$ ipython --no-banner

In [1]: import numpy as np

In [2]: np.set_printoptions(suppress=True, linewidth=160)

In [3]: W0 = np.loadtxt("arr.csv", delimiter=",")

In [4]: print(W0.round(2))
[[ 1.3  -0.15 -1.26  0.06  0.83]
 [-0.26  1.52 -0.01 -1.04  0.74]
 [-0.26 -0.13  0.8   0.96  1.53]
 [-1.43 -0.69 -1.09 -0.31  0.46]
 [-0.39  1.09 -0.76  1.38 -0.44]]

In [5]: vec = np.array([-1, 6, -8, 2, 5])

In [6]: target = W0 @ vec

In [7]: print(target.round(2))
[12.18 11.06  2.59  7.7  13.54]

In [8]: print(np.round(np.linalg.solve(W0.T, W0[3]), 2) + 0)
[0. 0. 0. 1. 0.]

In [9]: print(np.round(np.linalg.solve(W0, target), 2))
[-1.  6. -8.  2.  5.]

In [10]: arr = np.load("w.npy")

In [11]: print(arr.round(2))
[[ 0.95  0.23  0.14  0.14]
 [ 0.23 -0.14 -0.68 -0.68]
 [ 0.14 -0.68  0.59 -0.41]
 [ 0.14 -0.68 -0.41  0.59]]

In [12]: # equal to its transpose

In [13]: rng = np.random.default_rng(73)

In [14]: lab = rng.permutation(4)

In [15]: print(lab)
[2 0 3 1]

In [16]: M2 = arr[lab][:, lab]

In [17]: print(np.round(np.trace(M2), 2))
2.0

In [18]: print(np.round(np.sort(np.abs(np.linalg.eigvals(M2))), 2))
[1. 1. 1. 1.]

In [19]: print(np.allclose(M2, arr))
False

In [20]: print(np.round(np.linalg.pinv(arr), 2))
[[ 0.95  0.23  0.14  0.14]
 [ 0.23 -0.14 -0.68 -0.68]
 [ 0.14 -0.68  0.59 -0.41]
 [ 0.14 -0.68 -0.41  0.59]]

In [21]: print(np.round(np.linalg.svd(arr, compute_uv=False), 2))
[1. 1. 1. 1.]

In [22]: print(np.round(arr @ arr.T, 2) + 0)
[[1. 0. 0. 0.]
 [0. 1. 0. 0.]
 [0. 0. 1. 0.]
 [0. 0. 0. 1.]]

In [23]: w, V = np.linalg.eigh(arr)

In [24]: print(np.unique(w.round(6) + 0, return_counts=True)[1])
[1 3]

In [25]: print(round(w.sum(), 2), round(np.trace(arr), 2))
2.0 2.0

In [26]: print(w.round(2))
[-1.  1.  1.  1.]

In [27]: print(np.round(V.T @ arr @ V, 2) + 0)
[[-1.  0.  0.  0.]
 [ 0.  1.  0.  0.]
 [ 0.  0.  1.  0.]
 [ 0.  0.  0.  1.]]

In [28]: print((w > 1e-8).sum(), (w < -1e-8).sum())
3 1

In [29]: X = np.load("data.npy")

In [30]: print(X.round(2))
[[ 0.31  0.95  0.    0.  ]
 [-0.95  0.31  0.    0.  ]
 [ 0.    0.    1.    0.  ]
 [ 0.    0.    0.    1.  ]]

In [31]: # orthonormal columns

In [32]: print(round(np.linalg.eigvals(X).sum().real, 2))
2.62

In [33]: print(round(np.linalg.det(X.T), 2))
1.0

In [34]: print(np.round(np.einsum("ij,ji->", X, X), 2))
0.38

In [35]: th = np.radians(160)

In [36]: Rm = np.eye(4)

In [37]: Rm[2, 2] = Rm[0, 0] = np.cos(th)

In [38]: Rm[2, 0], Rm[0, 2] = -np.sin(th), np.sin(th)

In [39]: print(Rm.round(2))
[[-0.94  0.    0.34  0.  ]
 [ 0.    1.    0.    0.  ]
 [-0.34  0.   -0.94  0.  ]
 [ 0.    0.    0.    1.  ]]

In [40]: M2 = X @ Rm.T

In [41]: print(np.round(np.linalg.det(Rm), 2), np.round(np.trace(Rm), 2))
1.0 0.12

In [42]: print((X != 0).astype(int))
[[1 1 0 0]
 [1 1 0 0]
 [0 0 1 0]
 [0 0 0 1]]

In [43]: print(np.round(X @ X, 2))
[[-0.81  0.59  0.    0.  ]
 [-0.59 -0.81  0.    0.  ]
 [ 0.    0.    1.    0.  ]
 [ 0.    0.    0.    1.  ]]

In [44]: print(np.round(np.sort(np.linalg.eigvals(X).real), 2))
[0.31 0.31 1.   1.  ]

In [45]: print(np.flatnonzero(np.linalg.matrix_power((X != 0) + (X.T != 0) + np.eye(4), 4)[1]))
[0 1]

In [46]: print((np.linalg.matrix_power((X != 0) + (X.T != 0) + np.eye(4), 4) > 0).astype(int))
[[1 1 0 0]
 [1 1 0 0]
 [0 0 1 0]
 [0 0 0 1]]

In [47]: M2 = np.linalg.inv(X)

In [48]: print(np.round(np.linalg.cond(X), 2))
1.0

In [49]: print(np.round(np.linalg.det(X) * M2, 2))
[[ 0.31 -0.95 -0.   -0.  ]
 [ 0.95  0.31  0.    0.  ]
 [ 0.    0.    1.    0.  ]
 [ 0.    0.    0.    1.  ]]

In [50]: print(np.round(X @ M2, 2) + 0)
[[1. 0. 0. 0.]
 [0. 1. 0. 0.]
 [0. 0. 1. 0.]
 [0. 0. 0. 1.]]

In [51]: print((np.abs(M2) > 1e-9).astype(int))
[[1 1 0 0]
 [1 1 0 0]
 [0 0 1 0]
 [0 0 0 1]]

In [52]: print(M2.round(2))
[[ 0.31 -0.95 -0.   -0.  ]
 [ 0.95  0.31  0.    0.  ]
 [ 0.    0.    1.    0.  ]
 [ 0.    0.    0.    1.  ]]

In [53]: M = np.array([[-2.0, -3.0, -3.0, 0.0],
    ...:     [-3.0, -2.0, -3.0, 0.0],
    ...:     [-3.0, -3.0, -2.0, 0.0],
    ...:     [0.0, 0.0, 0.0, -2.0]])

In [54]: # 2 blocks once reordered

In [55]: M2 = M + rng.integers(-2, 3, (4, 1)) @ rng.integers(-2, 3, (1, 4))

In [56]: print(M2)
[[-4. -4. -2.  0.]
 [-7. -4. -1.  0.]
 [-5. -4. -1.  0.]
 [ 4.  2. -2. -2.]]

In [57]: print(np.linalg.matrix_rank(M2 - M, tol=1e-8))
1

In [58]: vec = np.array([0, 0, 4, 3])

In [59]: target = arr @ vec

In [60]: print(target.round(2))
[ 0.95 -4.77  1.14  0.14]

In [61]: print(np.round(np.linalg.solve(arr, arr[:, 2]), 2))
[ 0. -0.  1. -0.]

In [62]: print(np.round(np.linalg.solve(arr, target), 2) + 0)
[0. 0. 4. 3.]

In [63]: print(np.round(np.linalg.solve(arr.T, arr[1]), 2) + 0)
[0. 1. 0. 0.]

In [64]: data = np.load("block18.npy")

In [65]: print(data)
[[ 9  3 12]
 [24  3 27]
 [ 0  3  3]
 [ 3  3  6]
 [12  3 15]
 [ 9  3 12]
 [ 0  3  3]
 [27  3 30]
 [27  3 30]
 [ 3  3  6]
 [ 9  3 12]
 [21  3 24]
 [18  3 21]
 [24  3 27]
 [15  3 18]
 [ 3  3  6]]

In [66]: # row 5 repeats row 0

In [67]: print(round(float(np.linalg.norm(data, 1)), 2), round(float(np.linalg.norm(data, np.inf)), 2))
252.0 60.0

In [68]: print(np.round(np.linalg.norm(data, "nuc"), 2))
105.37

In [69]: print(np.round(np.linalg.norm(data, axis=0), 2))
[63.36 12.   73.36]

In [70]: print(data[6] @ data[12])
72

In [71]: print(np.round(np.linalg.norm(data[6], 1), 2), round(np.linalg.norm(data[6], np.inf), 2))
6.0 3.0

In [72]: print(np.linalg.norm(data, axis=1).argmax())
7

In [73]: print(round(float(np.linalg.norm(data) ** 2 / np.linalg.norm(data, 2) ** 2), 2))
1.01

In [74]: rank = np.linalg.matrix_rank(data)

In [75]: print(rank)
2

In [76]: ns = np.linalg.svd(data)[2][rank:].T

In [77]: print([int(np.linalg.matrix_rank(data[:, :j + 1])) for j in range(3)])
[1, 2, 2]

In [78]: print([int(np.linalg.matrix_rank(np.delete(data, i, axis=0))) for i in range(16)])
[2, 2, 2, 2, 2, 2, 2, 2, 2, 2, 2, 2, 2, 2, 2, 2]

In [79]: print(np.linalg.matrix_rank(data.T @ data), np.linalg.matrix_rank(data @ data.T))
2 2

In [80]: print(np.allclose(data @ ns, 0))
True

In [81]: print(np.round(data @ ns, 2) + 0)
[[0.]
 [0.]
 [0.]
 [0.]
 [0.]
 [0.]
 [0.]
 [0.]
 [0.]
 [0.]
 [0.]
 [0.]
 [0.]
 [0.]
 [0.]
 [0.]]

In [82]: print(round(np.trace(np.linalg.pinv(data) @ data), 2))
2.0

In [83]: print(np.linalg.lstsq(data[:-1].T, data[-1])[2])
2

In [84]: print(np.unique(data.round(6), axis=0).shape)
(9, 3)

In [85]: J = np.array([[-3, 0, -1], [-2, -1, 0], [2, -2, -2]]) * (rng.random((3, 3)) < 0.3)

In [86]: print(J)
[[ 0  0  0]
 [ 0 -1  0]
 [ 0  0 -2]]

In [87]: print(round(float(np.linalg.eigvalsh(J).min()), 2))
-2.0

In [88]: Q, _ = np.linalg.qr(np.array([[-0.4], [0.6], [-0.9], [0.7], [0.0]]))

In [89]: F = Q @ Q.T

In [90]: print(F.round(2))
[[ 0.09 -0.13  0.2  -0.15  0.  ]
 [-0.13  0.2  -0.3   0.23  0.  ]
 [ 0.2  -0.3   0.45 -0.35  0.  ]
 [-0.15  0.23 -0.35  0.27  0.  ]
 [ 0.    0.    0.    0.    0.  ]]

In [91]: # symmetric, so the eigenvalues are real

In [92]: vec = np.array([4, 0, 0, 2, 5])

In [93]: print(np.round(np.linalg.eigvalsh(2 * F - np.eye(5)), 2))
[-1. -1. -1. -1.  1.]

In [94]: print(np.round((vec - F @ vec) @ (F @ vec), 2))
-0.0

In [95]: print(np.round(F @ F @ vec, 2))
[ 0.04 -0.07  0.1  -0.08  0.  ]

In [96]: print(np.round(F @ vec, 2))
[ 0.04 -0.07  0.1  -0.08  0.  ]

In [97]: print(np.round(np.eye(5) - F, 2))
[[ 0.91  0.13 -0.2   0.15  0.  ]
 [ 0.13  0.8   0.3  -0.23  0.  ]
 [-0.2   0.3   0.55  0.35  0.  ]
 [ 0.15 -0.23  0.35  0.73  0.  ]
 [ 0.    0.    0.    0.    1.  ]]

In [98]: print((F != 0).astype(int))
[[1 1 1 1 0]
 [1 1 1 1 0]
 [1 1 1 1 0]
 [1 1 1 1 0]
 [0 0 0 0 0]]

In [99]: print(np.round(np.sort(np.linalg.eigvals(F).real), 2) + 0)
[0. 0. 0. 0. 1.]

In [100]: left, s, vt = np.linalg.svd(F)

In [101]: V = vt[:(s > 1e-8).sum()]

In [102]: vec = F[1] + 3 * F[4] + rng.integers(2) * np.eye(5)[1]

In [103]: print(vec.round(2))
[-0.13  0.2  -0.3   0.23  0.  ]

In [104]: print(np.round(np.diag(V.T @ V), 2))
[0.09 0.2  0.45 0.27 0.  ]

In [105]: print(round(float(np.linalg.norm(vec - V.T @ V @ vec)), 2))
0.0

In [106]: print(np.round(V.T @ V, 2))
[[ 0.09 -0.13  0.2  -0.15  0.  ]
 [-0.13  0.2  -0.3   0.23  0.  ]
 [ 0.2  -0.3   0.45 -0.35  0.  ]
 [-0.15  0.23 -0.35  0.27  0.  ]
 [ 0.    0.    0.    0.    0.  ]]

In [107]: left, s, vt = np.linalg.svd(F, full_matrices=False)

In [108]: print(np.cumsum(s ** 2) / np.sum(s ** 2))
[1. 1. 1. 1. 1.]

In [109]: print((s > 1e-8).sum())
1

In [110]: print(round(float(np.sqrt((s ** 2).sum())), 2), round(np.linalg.norm(F), 2))
1.0 1.0

In [111]: print(np.round(np.abs(vt[0]), 2))
[0.3  0.44 0.67 0.52 0.  ]

In [112]: print(np.abs(left[:, 0]).round(6).argmax())
2

In [113]: print(s.round(2) + 0)
[1. 0. 0. 0. 0.]

In [114]: M2 = np.array([[0], [2], [0]])

In [115]: C = np.array([[1, 1]])

In [116]: mat = M2 @ C + 0.05 * rng.normal(size=(3, 2))

In [117]: print(mat.round(2))
[[ 0.05 -0.01]
 [ 2.09  1.96]
 [-0.09  0.03]]

In [118]: # row 1 dominates

In [119]: M2 = np.array([[1, 2], [2, 0]])

In [120]: C = np.kron(M2, mat)

In [121]: print(C.round(2))
[[ 0.05 -0.01  0.09 -0.02]
 [ 2.09  1.96  4.18  3.92]
 [-0.09  0.03 -0.18  0.07]
 [ 0.09 -0.02  0.   -0.  ]
 [ 4.18  3.92  0.    0.  ]
 [-0.18  0.07 -0.    0.  ]]

In [122]: print(C.shape)
(6, 4)

In [123]: print(round(float(np.linalg.norm(C, 2)), 2), np.round(np.linalg.norm(M2, 2) * np.linalg.norm(mat, 2), 2))
7.34 7.34

In [124]: print(np.linalg.matrix_rank(C))
4
